In [1]: import numpy as np

In [2]: from numpy import linalg as LA

In [3]: np.set_printoptions(suppress=True, linewidth=100)

In [4]: J = np.load("w.npy")

In [5]: J
Out[5]: 
array([[ 3,  0,  0,  0,  3,  0, -2,  0,  0],
       [ 0, -3,  0,  0,  0,  0,  0,  0,  0],
       [ 0,  0, -3,  0,  0,  0,  0,  0,  3],
       [ 0,  0,  2, -2,  0,  0,  0,  0,  1],
       [ 0,  0,  0,  0, -3, -1,  1, -2,  0],
       [-3,  0,  0,  0, -1,  0,  1, -1,  0],
       [-3,  0,  0,  0,  1, -2,  0,  0,  0],
       [-1,  0,  0,  0, -2,  3,  1, -1,  0],
       [ 0,  0,  3, -2,  0,  0,  0,  0,  2]])

In [6]: t = np.radians(105)

In [7]: r_ = np.eye(9)

In [8]: r_[2, 2] = r_[4, 4] = np.cos(t)

In [9]: r_[2, 4], r_[4, 2] = -np.sin(t), np.sin(t)

In [10]: r_.round(2)
Out[10]: 
array([[ 1.  ,  0.  ,  0.  ,  0.  ,  0.  ,  0.  ,  0.  ,  0.  ,  0.  ],
       [ 0.  ,  1.  ,  0.  ,  0.  ,  0.  ,  0.  ,  0.  ,  0.  ,  0.  ],
       [ 0.  ,  0.  , -0.26,  0.  , -0.97,  0.  ,  0.  ,  0.  ,  0.  ],
       [ 0.  ,  0.  ,  0.  ,  1.  ,  0.  ,  0.  ,  0.  ,  0.  ,  0.  ],
       [ 0.  ,  0.  ,  0.97,  0.  , -0.26,  0.  ,  0.  ,  0.  ,  0.  ],
       [ 0.  ,  0.  ,  0.  ,  0.  ,  0.  ,  1.  ,  0.  ,  0.  ,  0.  ],
       [ 0.  ,  0.  ,  0.  ,  0.  ,  0.  ,  0.  ,  1.  ,  0.  ,  0.  ],
       [ 0.  ,  0.  ,  0.  ,  0.  ,  0.  ,  0.  ,  0.  ,  1.  ,  0.  ],
       [ 0.  ,  0.  ,  0.  ,  0.  ,  0.  ,  0.  ,  0.  ,  0.  ,  1.  ]])

In [11]: M2 = J @ r_.T

In [12]: np.round(LA.svd(J, compute_uv=False), 2), np.round(LA.svd(M2, compute_uv=False), 2)
Out[12]: 
(array([6.8 , 5.24, 4.58, 4.02, 3.07, 3.  , 1.53, 0.57, 0.12]),
 array([6.8 , 5.24, 4.58, 4.02, 3.07, 3.  , 1.53, 0.57, 0.12]))

In [13]: O, vecs = LA.qr(J[:, :2])[0], LA.qr(J[:, 2:])[0]

In [14]: sv = LA.svd(O.T @ vecs, compute_uv=False)

In [15]: round(LA.norm(O @ O.T - vecs @ vecs.T, 2), 2)
Out[15]: np.float64(1.0)

In [16]: (sv > 0.9).sum()
Out[16]: np.int64(1)

In [17]: O, r_ = LA.qr(J)

In [18]: np.round(abs(r_[0, 0]), 2), round(LA.norm(J[:, 0]), 2)
Out[18]: (np.float64(5.29), np.float64(5.29))

In [19]: np.round(np.abs(np.diag(r_)), 2)
Out[19]: array([5.29, 3.  , 4.69, 1.86, 4.44, 3.43, 0.31, 0.73, 1.38])

In [20]: np.round(O.T @ O, 2) + 0
Out[20]: 
array([[1., 0., 0., 0., 0., 0., 0., 0., 0.],
       [0., 1., 0., 0., 0., 0., 0., 0., 0.],
       [0., 0., 1., 0., 0., 0., 0., 0., 0.],
       [0., 0., 0., 1., 0., 0., 0., 0., 0.],
       [0., 0., 0., 0., 1., 0., 0., 0., 0.],
       [0., 0., 0., 0., 0., 1., 0., 0., 0.],
       [0., 0., 0., 0., 0., 0., 1., 0., 0.],
       [0., 0., 0., 0., 0., 0., 0., 1., 0.],
       [0., 0., 0., 0., 0., 0., 0., 0., 1.]])

In [21]: np.allclose(r_.T @ r_, J.T @ J)
Out[21]: True

In [22]: rng = np.random.default_rng(748941)

In [23]: M2 = J + rng.integers(-2, 3, (9, 8)) @ rng.integers(-2, 3, (8, 9))

In [24]: M2
Out[24]: 
array([[  2,  -4,  -3,   0,   8,  -1,  -6,  -7,   6],
       [  1,   6,   9,   6,  -6,  -7,   5,   3,   1],
       [ -7,  11,   1,   3,  -4,   0,   0,   7,  -4],
       [ 12,   6,  -4,   7,  -3,   8,   5,  -2,   3],
       [  5,  -4,   3,  -3,  -4,   2,   7,  -1,   1],
       [  5,   0,  -5,   0,  -7,  13,   2,  -1,  -3],
       [-14,  -1,   2,   0,   5, -11,  -9,   1,  -3],
       [ -3,  -4,  -1,   4,   9,  -4,   3,  -2,   6],
       [ -2,   3,  12,  -4,   1,  -6,   5,  -8,  14]])

In [25]: np.round(LA.svd(M2 - J, compute_uv=False), 2) + 0
Out[25]: array([31.79, 25.4 , 22.9 , 14.03, 10.34,  6.03,  2.13,  0.75,  0.  ])

In [26]: np.abs(M2 - J).sum(axis=1)
Out[26]: array([31, 47, 43, 53, 27, 36, 40, 38, 48])

In [27]: LA.matrix_rank(M2 - J, tol=1e-8)
Out[27]: np.int64(8)

In [28]: (M2 + M2.T) / 2
Out[28]: 
array([[  2. ,  -1.5,  -5. ,   6. ,   6.5,   2. , -10. ,  -5. ,   2. ],
       [ -1.5,   6. ,  10. ,   6. ,  -5. ,  -3.5,   2. ,  -0.5,   2. ],
       [ -5. ,  10. ,   1. ,  -0.5,  -0.5,  -2.5,   1. ,   3. ,   4. ],
       [  6. ,   6. ,  -0.5,   7. ,  -3. ,   4. ,   2.5,   1. ,  -0.5],
       [  6.5,  -5. ,  -0.5,  -3. ,  -4. ,  -2.5,   6. ,   4. ,   1. ],
       [  2. ,  -3.5,  -2.5,   4. ,  -2.5,  13. ,  -4.5,  -2.5,  -4.5],
       [-10. ,   2. ,   1. ,   2.5,   6. ,  -4.5,  -9. ,   2. ,   1. ],
       [ -5. ,  -0.5,   3. ,   1. ,   4. ,  -2.5,   2. ,  -2. ,  -1. ],
       [  2. ,   2. ,   4. ,  -0.5,   1. ,  -4.5,   1. ,  -1. ,  14. ]])

In [29]: LA.matrix_power(M2, 4)
Out[29]: 
array([[  13008,    8688,   20005,  -18688,  -34957,   12454,   32352,   17582,   -9571],
       [ -52807,   57032,   40395,   46529,   19394,  -77688,   -8970,   15158,   20364],
       [  23564,   21432,   16796,   26879,   -6453,  -12823,   27765,     862,   18205],
       [ -11476,   14106,   14477,   -7110,   -1886,   -6337,  -18980,  -16507,   15642],
       [ -47042,   -6980,  -18063,    7267,   34297,  -21119,  -47476,   -2557,   -8388],
       [  32377,  -47182,  -49825,  -24107,   13996,   58499,  -36214,  -42466,    1554],
       [  43803,    5586,   11990,    7529,  -25832,   10942,   56378,   16706,     293],
       [ -16439,   25926,   30425,    2536,  -20170,  -23390,   24767,   28962,   -8164],
       [ -89788,  102527,   75101,   79937,   -6229, -124145,   33971,   86282,  -13124]])

In [30]: (M2 - M2.T) / 2
Out[30]: 
array([[ 0. , -2.5,  2. , -6. ,  1.5, -3. ,  4. , -2. ,  4. ],
       [ 2.5,  0. , -1. ,  0. , -1. , -3.5,  3. ,  3.5, -1. ],
       [-2. ,  1. ,  0. ,  3.5, -3.5,  2.5, -1. ,  4. , -8. ],
       [ 6. ,  0. , -3.5,  0. ,  0. ,  4. ,  2.5, -3. ,  3.5],
       [-1.5,  1. ,  3.5,  0. ,  0. ,  4.5,  1. , -5. ,  0. ],
       [ 3. ,  3.5, -2.5, -4. , -4.5,  0. ,  6.5,  1.5,  1.5],
       [-4. , -3. ,  1. , -2.5, -1. , -6.5,  0. , -1. , -4. ],
       [ 2. , -3.5, -4. ,  3. ,  5. , -1.5,  1. ,  0. ,  7. ],
       [-4. ,  1. ,  8. , -3.5,  0. , -1.5,  4. , -7. ,  0. ]])

In [31]: round(float(np.abs(LA.eigvals(M2)).max()), 2)
Out[31]: 20.49

In [32]: X = np.array([[2, 3, 3, 0], [0, 0, 1, 0], [0, 0, 2, 1], [0, 0, 0, 3]])

In [33]: X
Out[33]: 
array([[2, 3, 3, 0],
       [0, 0, 1, 0],
       [0, 0, 2, 1],
       [0, 0, 0, 3]])

In [34]: # rank 3

In [35]: rank = LA.matrix_rank(X)

In [36]: rank
Out[36]: np.int64(3)

In [37]: N = LA.svd(X)[2][rank:].T

In [38]: LA.matrix_rank(X.T @ X), LA.matrix_rank(X @ X.T)
Out[38]: (np.int64(3), np.int64(3))

In [39]: [int(LA.matrix_rank(X[:i])) for i in range(1, len(X) + 1)]
Out[39]: [1, 2, 3, 3]

In [40]: np.round(N[:, 0] / N[np.abs(N[:, 0]).round(6).argmax(), 0], 2) + 0
Out[40]: array([ 1.  , -0.67,  0.  ,  0.  ])

In [41]: t = np.radians(60)

In [42]: r_ = np.eye(4)

In [43]: r_[0, 0] = r_[2, 2] = np.cos(t)

In [44]: r_[0, 2], r_[2, 0] = -np.sin(t), np.sin(t)

In [45]: r_.round(2)
Out[45]: 
array([[ 0.5 ,  0.  , -0.87,  0.  ],
       [ 0.  ,  1.  ,  0.  ,  0.  ],
       [ 0.87,  0.  ,  0.5 ,  0.  ],
       [ 0.  ,  0.  ,  0.  ,  1.  ]])

In [46]: M2 = X @ r_.T

In [47]: np.allclose(LA.norm(X, axis=1), LA.norm(M2, axis=1))
Out[47]: True

In [48]: np.allclose(X @ X.T, M2 @ M2.T)
Out[48]: True

In [49]: def softmax(z):
    ...:     e = np.exp(z - z.max(axis=-1, keepdims=True))
    ...:     return e / e.sum(axis=-1, keepdims=True)
    ...: 

In [50]: np.round(softmax(J[4] + 4), 2)
Out[50]: array([0.12, 0.12, 0.12, 0.12, 0.01, 0.04, 0.33, 0.02, 0.12])

In [51]: np.round(softmax(J[4]), 2)
Out[51]: array([0.12, 0.12, 0.12, 0.12, 0.01, 0.04, 0.33, 0.02, 0.12])

In [52]: np.round(softmax(10 * J[4]), 2) + 0
Out[52]: array([0., 0., 0., 0., 0., 0., 1., 0., 0.])

In [53]: np.round(softmax(J).sum(axis=1), 2)
Out[53]: array([1., 1., 1., 1., 1., 1., 1., 1., 1.])

In [54]: att = J @ J.T / np.sqrt(9)

In [55]: np.round(softmax(att)[4] @ J, 2)
Out[55]: array([-0.19, -0.02,  0.01, -0.02, -2.78, -0.76,  0.97, -1.86,  0.04])

In [56]: np.round(softmax(att), 2) + 0
Out[56]: 
array([[1.  , 0.  , 0.  , 0.  , 0.  , 0.  , 0.  , 0.  , 0.  ],
       [0.04, 0.72, 0.04, 0.04, 0.04, 0.04, 0.04, 0.04, 0.04],
       [0.  , 0.  , 0.98, 0.  , 0.  , 0.  , 0.  , 0.  , 0.  ],
       [0.01, 0.01, 0.  , 0.25, 0.01, 0.01, 0.01, 0.01, 0.67],
       [0.  , 0.01, 0.01, 0.01, 0.88, 0.04, 0.  , 0.04, 0.01],
       [0.  , 0.01, 0.01, 0.01, 0.08, 0.6 , 0.16, 0.11, 0.01],
       [0.  , 0.01, 0.01, 0.01, 0.01, 0.11, 0.85, 0.  , 0.01],
       [0.  , 0.  , 0.  , 0.  , 0.03, 0.05, 0.  , 0.9 , 0.  ],
       [0.  , 0.  , 0.  , 0.16, 0.  , 0.  , 0.  , 0.  , 0.83]])

In [57]: softmax(att).round(6).argmax(axis=1)
Out[57]: array([0, 1, 2, 8, 4, 5, 6, 7, 8])

In [58]: f = np.array([2, 3, 2, 3, 0, 2, 2])

In [59]: m1 = np.array([np.roll(f, i) for i in range(7)])

In [60]: m1
Out[60]: 
array([[2, 3, 2, 3, 0, 2, 2],
       [2, 2, 3, 2, 3, 0, 2],
       [2, 2, 2, 3, 2, 3, 0],
       [0, 2, 2, 2, 3, 2, 3],
       [3, 0, 2, 2, 2, 3, 2],
       [2, 3, 0, 2, 2, 2, 3],
       [3, 2, 3, 0, 2, 2, 2]])

In [61]: vec = np.array([-2, 2, -3, 3, -1, 3, 3])

In [62]: target = m1 @ vec

In [63]: target
Out[63]: array([17,  0, 10, 16,  7, 21, -1])

In [64]: np.round(LA.solve(m1, m1[:, 5]), 2) + 0
Out[64]: array([0., 0., 0., 0., 0., 1., 0.])

In [65]: np.round(LA.solve(m1.T, m1[0]), 2) + 0
Out[65]: array([1., 0., 0., 0., 0., 0., 0.])

In [66]: M2 = np.array([[5, 0, 8, 9], [2, 7, 7, 9], [2, 1, 8, 3], [6, 3, 2, 2]])

In [67]: M2[-1] = M2[0]

In [68]: E = M2 + 0.1 * np.eye(4)

In [69]: E
Out[69]: 
array([[5.1, 0. , 8. , 9. ],
       [2. , 7.1, 7. , 9. ],
       [2. , 1. , 8.1, 3. ],
       [5. , 0. , 8. , 9.1]])

In [70]: O = E.astype(float).copy()

In [71]: for j in range(4):
    ...:     O[:, j] -= O[:, :j] @ (O[:, :j].T @ O[:, j])
    ...:     O[:, j] /= LA.norm(O[:, j])
    ...: 

In [72]: np.round(O.T @ E, 2) + 0
Out[72]: 
array([[ 7.68,  2.11, 14.45, 15.02],
       [ 0.  ,  6.85,  3.99,  5.14],
       [ 0.  ,  0.  ,  4.23, -1.29],
       [ 0.  ,  0.  ,  0.  ,  0.23]])

In [73]: round(LA.norm(E, 2) / LA.norm(E), 2)
Out[73]: np.float64(0.95)

In [74]: np.argsort(-LA.norm(E, axis=0).round(6), kind="stable")[:3]
Out[74]: array([3, 2, 0])

In [75]: [round(float(x), 2) for x in LA.svd(E, compute_uv=False)[:3]]
Out[75]: [23.46, 6.4, 3.97]

In [76]: np.einsum("ii->", E)
Out[76]: np.float64(29.4)

In [77]: np.round(LA.eigvals(E), 2)
Out[77]: array([18.8 ,  0.1 ,  5.56,  4.94])

In [78]: M = np.loadtxt("data.csv", delimiter=",")

In [79]: M
Out[79]: 
array([[-2.,  0.,  0.,  0.,  0.,  0.,  0.,  0.,  0.],
       [ 0.,  3.,  0.,  0.,  0.,  0.,  0.,  0.,  0.],
       [ 3., -2.,  0.,  0.,  0.,  0.,  0.,  0.,  0.],
       [ 3.,  0.,  0.,  0.,  0.,  0.,  0.,  0.,  0.],
       [-2.,  0.,  0., -1., -1.,  0.,  0.,  0.,  0.],
       [ 0., -1., -3.,  2.,  2.,  3.,  0.,  0.,  0.],
       [-1.,  1.,  1.,  0., -1.,  2.,  1.,  0.,  0.],
       [ 1., -3., -3., -1.,  1.,  2., -2., -2.,  0.],
       [-3.,  2.,  2.,  2., -3., -1., -1., -2., -2.]])

In [80]: left, sv, Vh = LA.svd(M)

In [81]: vecs = Vh[:(sv > 1e-8).sum()]

In [82]: vec = M[1] + 2 * M[5] + rng.integers(2) * np.eye(9)[1]

In [83]: vec
Out[83]: array([ 0.,  1., -6.,  4.,  4.,  6.,  0.,  0.,  0.])

In [84]: np.allclose(vecs.T @ vecs @ vec, vec)
Out[84]: True

In [85]: np.round(LA.norm(vec - vecs.T @ vecs @ vec), 2)
Out[85]: np.float64(0.0)

In [86]: np.round(vecs.T @ vecs, 2) + 0
Out[86]: 
array([[ 1.  ,  0.  ,  0.  ,  0.  ,  0.  ,  0.  ,  0.  ,  0.  ,  0.  ],
       [ 0.  ,  1.  ,  0.  ,  0.  ,  0.  ,  0.  ,  0.  ,  0.  ,  0.  ],
       [ 0.  ,  0.  ,  0.94,  0.01, -0.01, -0.06,  0.17, -0.14,  0.05],
       [ 0.  ,  0.  ,  0.01,  0.92,  0.08,  0.01,  0.06,  0.02, -0.26],
       [ 0.  ,  0.  , -0.01,  0.08,  0.92, -0.01, -0.06, -0.02,  0.26],
       [ 0.  ,  0.  , -0.06,  0.01, -0.01,  0.94,  0.17, -0.14,  0.05],
       [ 0.  ,  0.  ,  0.17,  0.06, -0.06,  0.17,  0.44,  0.42,  0.1 ],
       [ 0.  ,  0.  , -0.14,  0.02, -0.02, -0.14,  0.42,  0.64,  0.13],
       [ 0.  ,  0.  ,  0.05, -0.26,  0.26,  0.05,  0.1 ,  0.13,  0.21]])
